>>> import numpy as np
>>> from numpy import linalg as LA
>>> np.set_printoptions(suppress=True, linewidth=120)
>>> feats = np.loadtxt("run19.csv", delimiter=",")
>>> print(feats.round(3))
[[-0.707 -0.611 -0.356]
 [-0.272 -0.23   0.934]
 [-0.653  0.758 -0.003]]
>>> Q = feats.astype(float).copy()
>>> for j in range(3):
...     Q[:, j] -= Q[:, :j] @ (Q[:, :j].T @ Q[:, j])
...     Q[:, j] /= LA.norm(Q[:, j])
... 
>>> print(Q.round(3))
[[-0.707 -0.611 -0.356]
 [-0.272 -0.23   0.934]
 [-0.653  0.758 -0.003]]
>>> A2 = np.array([[0, 1, 1], [2, 2, -2]])
>>> W2 = np.kron(A2, feats)
>>> print(round(float(LA.norm(W2, 2)), 3), round(float(LA.norm(A2, 2) * LA.norm(feats, 2)), 3))
3.464 3.464
>>> print(LA.matrix_rank(W2))
6
>>> f, v = feats[1], feats[0]
>>> print(round(f @ f, 3))
1.0
>>> p = (f @ v) / (f @ f) * f
>>> print(np.round(LA.norm(f + v) ** 2 + LA.norm(f - v) ** 2, 3))
4.0
>>> print(p.round(3) + 0)
[0. 0. 0.]
>>> print(LA.matrix_rank(np.outer(f, v)))
1
>>> print(round((v - p) @ f, 3))
-0.0
>>> print(np.round(v - p, 3))
[-0.707 -0.611 -0.356]
>>> def softmax(z):
...     e = np.exp(z - z.max(axis=-1, keepdims=True))
...     return e / e.sum(axis=-1, keepdims=True)
... 
>>> print(np.round(softmax(feats[2]), 3))
[0.143 0.584 0.273]
>>> att = feats @ feats.T / np.sqrt(3)
>>> print(np.round(softmax(att + np.triu(np.full(att.shape, -np.inf), 1)), 3))
[[1.    0.    0.   ]
 [0.36  0.64  0.   ]
 [0.264 0.264 0.471]]
>>> print(softmax(att).round(6).argmax(axis=1))
[0 1 2]
>>> A2 = LA.inv(feats)
>>> print(np.round(LA.cond(feats), 3))
1.0
>>> print(np.round(feats @ A2, 3) + 0)
[[1. 0. 0.]
 [0. 1. 0.]
 [0. 0. 1.]]
>>> print((np.abs(A2) > 1e-9).astype(int))
[[1 1 1]
 [1 1 1]
 [1 1 1]]
>>> print(np.round(LA.det(feats) * LA.det(A2), 3))
1.0
>>> print(np.round(LA.inv(A2), 3))
[[-0.707 -0.611 -0.356]
 [-0.272 -0.23   0.934]
 [-0.653  0.758 -0.003]]
>>> print(A2.round(3))
[[-0.707 -0.272 -0.653]
 [-0.611 -0.23   0.758]
 [-0.356  0.934 -0.003]]
>>> F = 4 * np.eye(4) + np.eye(4, k=1)
>>> print(F)
[[4. 1. 0. 0.]
 [0. 4. 1. 0.]
 [0. 0. 4. 1.]
 [0. 0. 0. 4.]]
>>> P = np.triu(np.array([[-2, 0, -3, 0], [-3, -1, 3, 3], [2, 1, 1, 0], [0, -2, 2, 2]]), 1) + np.eye(4)
>>> A2 = P @ F @ LA.inv(P)
>>> print(LA.matrix_rank(A2))
4
>>> print(A2)
[[ 4.  1. -3. -6.]
 [ 0.  4.  1.  3.]
 [ 0.  0.  4.  1.]
 [ 0.  0.  0.  4.]]
>>> print(np.round(np.sort(LA.eigvals(F)), 3))
[4. 4. 4. 4.]
>>> print(F @ F)
[[16.  8.  1.  0.]
 [ 0. 16.  8.  1.]
 [ 0.  0. 16.  8.]
 [ 0.  0.  0. 16.]]
>>> print(np.round(LA.matrix_power(F - np.diag(np.diag(F)), 4), 3))
[[0. 0. 0. 0.]
 [0. 0. 0. 0.]
 [0. 0. 0. 0.]
 [0. 0. 0. 0.]]
>>> rng = np.random.default_rng(176)
>>> idx = rng.permutation(4)
>>> print(idx)
[3 1 2 0]
>>> A2 = F[idx][:, idx]
>>> print(np.round(np.sort(np.abs(LA.eigvals(A2))), 3))
[4. 4. 4. 4.]
>>> print(np.trace(A2))
16.0
>>> print(np.diag(A2))
[4. 4. 4. 4.]
>>> print(np.allclose(A2, F))
False
>>> data = np.load("sample6.npy")
>>> print(data)
[[-0.949  1.004  0.524 -1.648]
 [ 1.004 -2.509  0.256 -0.806]
 [ 0.524  0.256 -2.866 -0.421]
 [-1.648 -0.806 -0.421 -1.676]]
>>> idx = rng.permutation(4)
>>> print(idx)
[0 1 3 2]
>>> A2 = data[idx][:, idx]
>>> print(np.diag(A2))
[-0.949 -2.509 -1.676 -2.866]
>>> print(round(float(LA.det(A2)), 3), round(LA.det(data[idx]), 3))
-27.002 27.002
>>> A2 = LA.invert(data)
Traceback (most recent call last):
  File "<python-input-56>", line 1, in <module>
    A2 = LA.invert(data)
         ^^^^^^^^^
AttributeError: module 'numpy.linalg' has no attribute 'invert'
>>> A2 = LA.inv(data)
>>> print(np.round(LA.det(data) * A2, 3))
[[-9.462 -9.032 -4.715 14.831]
 [-9.032  4.581 -2.308  7.258]
 [-4.715 -2.308  7.797  3.788]
 [14.831  7.258  3.788 -2.915]]
>>> print(round(LA.cond(data), 3))
3.001
>>> print(round(LA.det(data) * LA.det(A2), 3))
1.0
>>> w, V = LA.eigh(data)
>>> print(np.unique(w.round(6) + 0, return_counts=True)[1])
[1 1 1 1]
>>> print(w.round(3))
[-3.001 -3.    -2.999  1.   ]
>>> print((w > 1e-8).sum(), (w < -1e-8).sum())
1 3
>>> print(np.round(LA.eigvalsh(data + 3 * np.eye(4)), 3) + 0)
[-0.001  0.     0.001  4.   ]
>>> Q, _ = LA.qr(np.array([[-0.5, -0.5, -0.4, -0.9],
...     [1.1, -2.0, 0.5, -0.8],
...     [1.6, -2.2, -2.0, 0.9],
...     [-0.1, 1.9, -0.1, -1.4]]))
>>> X = -3 * Q
>>> print(X.round(3))
[[ 0.747  1.655  1.236 -2.043]
 [-1.644  0.626 -2.036 -1.326]
 [-2.391 -0.065  1.803  0.164]
 [ 0.149 -2.422  0.27  -1.743]]
>>> vec = np.array([4, 7, 8, 5])
>>> rhs = X @ vec
>>> print(rhs.round(3))
[ 14.248 -25.112   5.229 -22.914]
>>> print(np.round(LA.solve(X, rhs), 3))
[4. 7. 8. 5.]
>>> print(np.round(LA.solve(X, rhs + X[:, 0]), 3))
[5. 7. 8. 5.]
>>> print(np.round(LA.solve(X, 2 * rhs), 3))
[ 8. 14. 16. 10.]
>>> print(np.round(LA.solve(X, X[:, 3]), 3))
[-0. -0. -0.  1.]
>>> m1 = np.array([[-2.0, 1.0, 1.0, 1.0, 1.0, 1.0],
...     [1.0, -2.0, 1.0, 1.0, 1.0, 1.0],
...     [1.0, 1.0, -2.0, 1.0, 1.0, 1.0],
...     [1.0, 1.0, 1.0, -2.0, 1.0, 1.0],
...     [1.0, 1.0, 1.0, 1.0, -2.0, 1.0],
...     [1.0, 1.0, 1.0, 1.0, 1.0, -2.0]])
>>> w, V = LA.eigh(m1)
>>> vec = np.array([2, 1, 2, 2, 3, -1])
>>> print(np.abs(m1).sum(axis=1).max(), np.abs(w).max())
7.0 3.0
>>> print((np.sign(V[:, -1].round(6)) == np.sign(V[0, -1].round(6))).astype(int))
[1 1 1 1 1 1]
>>> A2 = LA.inv(m1)
>>> print(round(float(LA.det(m1) * LA.det(A2)), 3))
1.0
>>> print(np.round(LA.slogdet(m1)[0], 3))
-1.0
>>> print(np.round(LA.det(m1) * A2, 3))
[[162. -81. -81. -81. -81. -81.]
 [-81. 162. -81. -81. -81. -81.]
 [-81. -81. 162. -81. -81. -81.]
 [-81. -81. -81. 162. -81. -81.]
 [-81. -81. -81. -81. 162. -81.]
 [-81. -81. -81. -81. -81. 162.]]
>>> print(round(float(LA.cond(m1)), 3))
1.0
>>> print(np.allclose(A2, m1.T))
False
>>> Q, Rm = LA.qr(m1)
>>> print(np.abs(np.diag(Rm)))
[3. 3. 3. 3. 3. 3.]
>>> print(Q.round(3))
[[-0.667  0.333  0.333  0.333 -0.333 -0.333]
 [ 0.333 -0.667  0.333  0.333 -0.333 -0.333]
 [ 0.333  0.333 -0.667  0.333 -0.333 -0.333]
 [ 0.333  0.333  0.333 -0.667 -0.333 -0.333]
 [ 0.333  0.333  0.333  0.333  0.667 -0.333]
 [ 0.333  0.333  0.333  0.333 -0.333  0.667]]
>>> print(np.allclose(Rm.T @ Rm, m1.T @ m1))
True
